% python3 -q
>>> import numpy as np
>>> import numpy.linalg as la
>>> np.set_printoptions(precision=2, suppress=True, linewidth=120, floatmode="fixed")
>>> feats = np.load("test12.npy")
>>> print(feats)
[[1 0 0 0 0]
 [1 1 0 0 0]
 [1 1 1 0 0]
 [0 2 0 1 0]
 [0 1 1 1 1]]
>>> # triangular
>>> out = feats / la.norm(feats, axis=1, keepdims=True)
>>> C2 = out @ out.T
>>> print(C2[4])
[0.00 0.35 0.58 0.67 1.00]
>>> (np.abs(C2) > 0.9).astype(int)
array([[1, 0, 0, 0, 0],
       [0, 1, 0, 0, 0],
       [0, 0, 1, 0, 0],
       [0, 0, 0, 1, 0],
       [0, 0, 0, 0, 1]])
>>> C2
array([[1.00, 0.71, 0.58, 0.00, 0.00],
       [0.71, 1.00, 0.82, 0.63, 0.35],
       [0.58, 0.82, 1.00, 0.52, 0.58],
       [0.00, 0.63, 0.52, 1.00, 0.67],
       [0.00, 0.35, 0.58, 0.67, 1.00]])
>>> np.argwhere(np.triu(np.abs(C2) > 0.95, 1))
array([], shape=(0, 2), dtype=int64)
>>> out = np.array([[-3, 3, 5], [-4, 0, 2]])
>>> basis = np.kron(out, feats)
>>> round(la.norm(basis, 2), 2), round(float(la.norm(out, 2) * la.norm(feats, 2)), 2)
(np.float64(23.71), 23.71)
>>> basis
array([[-3,  0,  0,  0,  0,  3,  0,  0,  0,  0,  5,  0,  0,  0,  0],
       [-3, -3,  0,  0,  0,  3,  3,  0,  0,  0,  5,  5,  0,  0,  0],
       [-3, -3, -3,  0,  0,  3,  3,  3,  0,  0,  5,  5,  5,  0,  0],
       [ 0, -6,  0, -3,  0,  0,  6,  0,  3,  0,  0, 10,  0,  5,  0],
       [ 0, -3, -3, -3, -3,  0,  3,  3,  3,  3,  0,  5,  5,  5,  5],
       [-4,  0,  0,  0,  0,  0,  0,  0,  0,  0,  2,  0,  0,  0,  0],
       [-4, -4,  0,  0,  0,  0,  0,  0,  0,  0,  2,  2,  0,  0,  0],
       [-4, -4, -4,  0,  0,  0,  0,  0,  0,  0,  2,  2,  2,  0,  0],
       [ 0, -8,  0, -4,  0,  0,  0,  0,  0,  0,  0,  4,  0,  2,  0],
       [ 0, -4, -4, -4, -4,  0,  0,  0,  0,  0,  0,  2,  2,  2,  2]])
>>> out = basis / np.sqrt((basis ** 2).mean(axis=1, keepdims=True))
>>> la.matrix_rank(basis - basis.mean(axis=1, keepdims=True))
np.int64(10)
>>> out[3]
array([ 0.00, -1.58,  0.00, -0.79,  0.00,  0.00,  1.58,  0.00,  0.79,  0.00,  0.00,  2.64,  0.00,  1.32,  0.00])
>>> vec = np.array([0, 1, -1, 1, 2])
>>> h = np.maximum(feats @ vec, 0)
>>> feats * (h > 1e-9)[:, None]
array([[0, 0, 0, 0, 0],
       [1, 1, 0, 0, 0],
       [0, 0, 0, 0, 0],
       [0, 2, 0, 1, 0],
       [0, 1, 1, 1, 1]])
>>> np.maximum(feats @ vec, 0) - np.maximum(-feats @ vec, 0)
array([0, 1, 0, 3, 3])
>>> print(feats.T @ h)
[ 1 10  3  6  3]
>>> np.flatnonzero(h > 1e-9)
array([1, 3, 4])
>>> np.maximum(feats @ (3 * vec), 0)
array([0, 3, 0, 9, 9])
>>> np.tanh(feats @ vec)
array([0.00, 0.76, 0.00, 1.00, 1.00])
>>> np.sort(la.eigvals(feats))
array([1.00, 1.00, 1.00, 1.00, 1.00])
>>> [int(la.matrix_rank(la.matrix_power(feats, p))) for p in range(1, 6)]
[5, 5, 5, 5, 5]
>>> feats @ feats
array([[1, 0, 0, 0, 0],
       [2, 1, 0, 0, 0],
       [3, 2, 1, 0, 0],
       [2, 4, 0, 1, 0],
       [2, 5, 2, 2, 1]])
>>> print(la.matrix_rank(feats - feats[0, 0] * np.eye(5)))
3
>>> W0 = np.loadtxt("w.csv", delimiter=",")
>>> W0
array([[  0.45,   1.67,   0.16,   0.08,  -0.03,   0.01,  -0.35],
       [ -0.09,  -2.13,  -0.10,  -0.40,   1.25,  -0.04,  -1.34],
       [ -0.87,  -5.64,   0.00,   0.07,  -0.83,  -0.02,   0.70],
       [ -0.14,  -6.36,  -0.20,   0.27,   0.36,  -0.09,   0.55],
       [ -0.64,  -5.59,  -0.15,  -0.14,   2.23,  -0.13,  -2.46],
       [  0.65,   6.41,   0.33,   0.05,   0.33,  -0.04,  -3.10],
       [  0.48,   0.79,   0.18,   0.05,   0.85,   0.02,   0.51],
       [  0.92,   2.10,  -0.38,   0.02,  -0.75,   0.02,  -3.19],
       [ -0.12,  -7.13,   0.31,   0.31,   0.20,   0.04,   0.32],
       [ -1.75,   0.05,  -0.07,   0.27,  -3.06,   0.06,   4.04],
       [ -0.86,  -3.22,  -0.17,  -0.13,  -1.64,  -0.07,  -1.95],
       [ -0.56,  -8.43,   0.26,   0.04,   0.15,  -0.04,  -0.35],
       [ -0.09,  10.03,  -0.13,   0.25,   0.71,   0.02,   2.05],
       [ -0.59,   3.42,   0.29,   0.27,   0.67,  -0.05,   0.14],
       [  0.32,  -3.86,   0.33,  -0.04,  -1.11,  -0.11,   1.18],
       [  0.06,   0.63,   0.28,  -0.03,   1.90,  -0.02,  -2.44],
       [ -0.87,  -1.42,   0.17,   0.13,  -0.64,   0.10,   2.70],
       [  0.67,  -4.26,   0.16,  -0.08,   2.43,  -0.06,   0.89],
       [  0.35,   4.01,  -0.16,  -0.13,   0.47,  -0.06,   3.81],
       [ -0.24,   0.94,   0.19,  -0.08,   0.38,   0.03,   0.59],
       [  0.52,  -3.37,   0.38,  -0.14,  -0.89,  -0.03,   0.22],
       [ -0.40,   4.51,   0.14,   0.30,  -1.73,  -0.02,  -2.61],
       [  0.05,   2.55,  -0.14,  -0.05,  -1.09,   0.04, -10.70],
       [  0.33,  -1.62,  -0.22,   0.07,  -1.10,   0.00,  -2.25],
       [ -0.34, -10.12,  -0.13,   0.26,  -0.80,   0.03,  -1.52],
       [  0.04,  -4.93,  -0.02,   0.00,   0.70,   0.05,   0.53],
       [ -0.60,  -5.08,  -0.48,   0.04,   0.74,   0.05,  -0.84],
       [  1.13,  -1.14,  -0.43,  -0.07,  -1.82,  -0.02,   1.56]])
>>> Xc = W0 - W0.mean(axis=1)
Traceback (most recent call last):
  File "<python-input-33>", line 1, in <module>
    Xc = W0 - W0.mean(axis=1)
         ~~~^~~~~~~~~~~~~~~~~
ValueError: operands could not be broadcast together with shapes (28,7) (28,) 
>>> Xc = W0 - W0.mean(axis=0)
>>> left, sigma, Vt = la.svd(Xc, full_matrices=False)
>>> np.round(sigma ** 2 / (sigma ** 2).sum(), 2) + 0
array([0.69, 0.24, 0.05, 0.01, 0.00, 0.00, 0.00])
>>> la.matrix_rank(Xc)
np.int64(7)
>>> np.round(np.abs(Vt[-1]), 2) + 0
array([0.01, 0.00, 0.03, 0.10, 0.01, 0.99, 0.00])
>>> round(float((sigma ** 2).sum() ** 2 / (sigma ** 4).sum()), 2)
1.84
>>> np.abs(Vt[0]).argmax()
np.int64(1)
>>> lab = W0[:, 4] > np.median(W0[:, 4])
>>> r0 = W0[lab].mean(axis=0) - W0[~lab].mean(axis=0)
>>> print(r0)
[ 0.12  1.33  0.04 -0.03  2.04 -0.02  0.84]
>>> round((((W0 - W0.mean(axis=0)) @ r0 > 0) == lab).mean(), 2)
np.float64(0.68)
>>> np.argsort(-np.abs(r0).round(6), kind="stable")
array([4, 1, 6, 0, 2, 3, 5])
>>> out = np.c_[W0[:, :5] @ np.array([[5, 9, 8, 9, 4],
...     [3, 0, 4, 0, 5],
...     [7, 2, 0, 5, 8],
...     [4, 7, 4, 8, 7],
...     [7, 2, 7, 0, 6]]), np.array([1, 2, 5, 0, 0, 2, 5, 0, 0, 4, 0, 1, 4, 0, 0, 2, 2, 3, 0, 5, 5, 2, 2, 4, 4, 2, 4, 2])]
>>> print(out)
[[  8.49   4.87  10.39   5.49  11.81   1.00]
 [ -0.39  -1.31  -2.09  -4.51  -7.11   2.00]
 [-26.80  -9.00 -35.05  -7.27 -36.17   5.00]
 [-17.58   0.95 -22.96  -0.10 -29.91   0.00]
 [ -5.97  -2.58 -12.43  -7.63 -19.31   0.00]
 [ 27.30   7.52  33.35   7.90  39.62   2.00]
 [ 12.18   6.73  13.15   5.62  12.76   5.00]
 [  3.07   6.16  10.59   6.54   6.78   0.00]
 [-17.18   2.11 -26.84   2.95 -30.28   0.00]
 [-29.43 -20.12 -34.14 -13.94 -23.78   4.00]
 [-27.15 -12.27 -31.76  -9.63 -31.65   0.00]
 [-25.06  -3.94 -36.99  -3.42 -41.13   1.00]
 [ 34.70   2.10  45.37   0.54  54.76   4.00]
 [ 15.11  -1.50  14.73  -1.70  22.97   0.00]
 [-15.60   1.04 -20.81   4.21 -22.32   0.00]
 [ 17.33   4.69  16.18   1.70  16.82   2.00]
 [-11.38  -7.86 -16.60  -5.94 -12.15   2.00]
 [  8.38  10.65   5.01   6.19  -3.32   3.00]
 [ 15.43   2.86  21.61   1.31  22.08   0.00]
 [  5.29  -1.58   4.18  -1.85   6.98   5.00]
 [-11.64   2.68 -16.11   5.46 -18.05   5.00]
 [  1.60  -4.68   3.93  -0.50  13.79   2.00]
 [ -0.91  -2.36   2.77  -0.65   4.94   2.00]
 [-12.17   0.82 -11.26   2.43 -14.65   4.00]
 [-37.53  -3.10 -47.76  -1.63 -55.98   4.00]
 [ -9.83   1.72 -14.50   0.26 -20.45   2.00]
 [-16.26  -4.60 -19.78  -7.48 -26.92   4.00]
 [-13.80   5.18  -8.54   7.46 -16.03   2.00]]
>>> print(np.round(la.lstsq(W0, out[:, 0])[0], 2) + 0)
[5.00 3.00 7.00 4.00 7.00 0.00 0.00]
>>> print(np.round(la.norm(out - W0 @ la.lstsq(W0, out)[0], axis=0), 2) + 0)
[ 0.00  0.00  0.00  0.00  0.00 14.12]
>>> X = np.load("block4.npy")
>>> X
array([[-0.40, -0.80, -1.50,  2.80, -1.30,  1.10,  0.60, -0.30, -0.50,  1.00, -0.20],
       [ 2.72,  0.47,  0.61,  0.20,  0.98, -1.21, -0.70, -0.19,  0.87, -0.08, -1.30],
       [ 1.60,  0.90,  1.10,  1.40, -1.20, -0.90, -1.10,  0.20,  1.20,  1.70, -1.30],
       [-2.20,  1.20, -0.90,  0.50,  0.60, -0.80,  2.40,  0.30, -0.80,  0.40, -0.30],
       [ 0.70,  0.60,  0.80,  2.00, -0.30, -0.10,  0.70, -0.50, -0.20,  2.00, -0.60],
       [ 0.10,  0.70, -1.30, -0.60, -1.60,  1.90, -0.50, -0.10, -1.80,  1.30, -1.50],
       [ 2.70,  0.50,  0.60,  0.20,  1.00, -1.20, -0.70, -0.20,  0.90, -0.10, -1.30]])
>>> Xc = (W0 - W0.mean(axis=0)) / W0.std(axis=0)
>>> np.argwhere(np.abs(Xc) > 2)
array([[ 1,  3],
       [ 4,  5],
       [ 9,  0],
       [ 9,  4],
       [12,  1],
       [16,  5],
       [22,  6],
       [26,  2]])
>>> b = la.lstsq(np.delete(Xc, 6, axis=1), Xc[:, 6])[0]
>>> round(float(1 - np.var(Xc[:, 6] - np.delete(Xc, 6, axis=1) @ b)), 2)
0.06
>>> np.round(la.norm(X[0] - X[2]), 2)
np.float64(5.23)
>>> print(round(X[0] @ X[2], 2))
2.12
>>> round(float(la.norm(X, 2)), 2)
6.52
>>> np.round(la.norm(X, "nuc"), 2)
np.float64(22.1)
>>> la.norm(X, axis=1).argmax()
np.int64(5)
>>> np.round(la.norm(X) ** 2 / la.norm(X, 2) ** 2, 2)
np.float64(2.36)
>>> [round(float(x), 2) for x in la.svd(X, compute_uv=False)[:3]]
[6.52, 5.32, 3.83]
>>> def softmax(z):
...     e = np.exp(z - z.max(axis=-1, keepdims=True))
...     return e / e.sum(axis=-1, keepdims=True)
... 
>>> np.round(softmax(10 * X[6]), 2) + 0
array([1.00, 0.00, 0.00, 0.00, 0.00, 0.00, 0.00, 0.00, 0.00, 0.00, 0.00])
>>> print(softmax(X[6]))
[0.54 0.06 0.07 0.04 0.10 0.01 0.02 0.03 0.09 0.03 0.01]
>>> scores = X @ X.T / np.sqrt(11)
>>> softmax(scores)[6] @ X
array([ 2.53,  0.53,  0.65,  0.37,  0.71, -1.14, -0.71, -0.16,  0.89,  0.15, -1.28])
>>> np.round(softmax(scores + np.triu(np.full(scores.shape, -np.inf), 1)), 2) + 0
array([[1.00, 0.00, 0.00, 0.00, 0.00, 0.00, 0.00],
       [0.00, 1.00, 0.00, 0.00, 0.00, 0.00, 0.00],
       [0.01, 0.10, 0.88, 0.00, 0.00, 0.00, 0.00],
       [0.03, 0.00, 0.00, 0.97, 0.00, 0.00, 0.00],
       [0.15, 0.05, 0.28, 0.04, 0.49, 0.00, 0.00],
       [0.04, 0.00, 0.01, 0.01, 0.01, 0.92, 0.00],
       [0.00, 0.43, 0.11, 0.00, 0.02, 0.00, 0.43]])
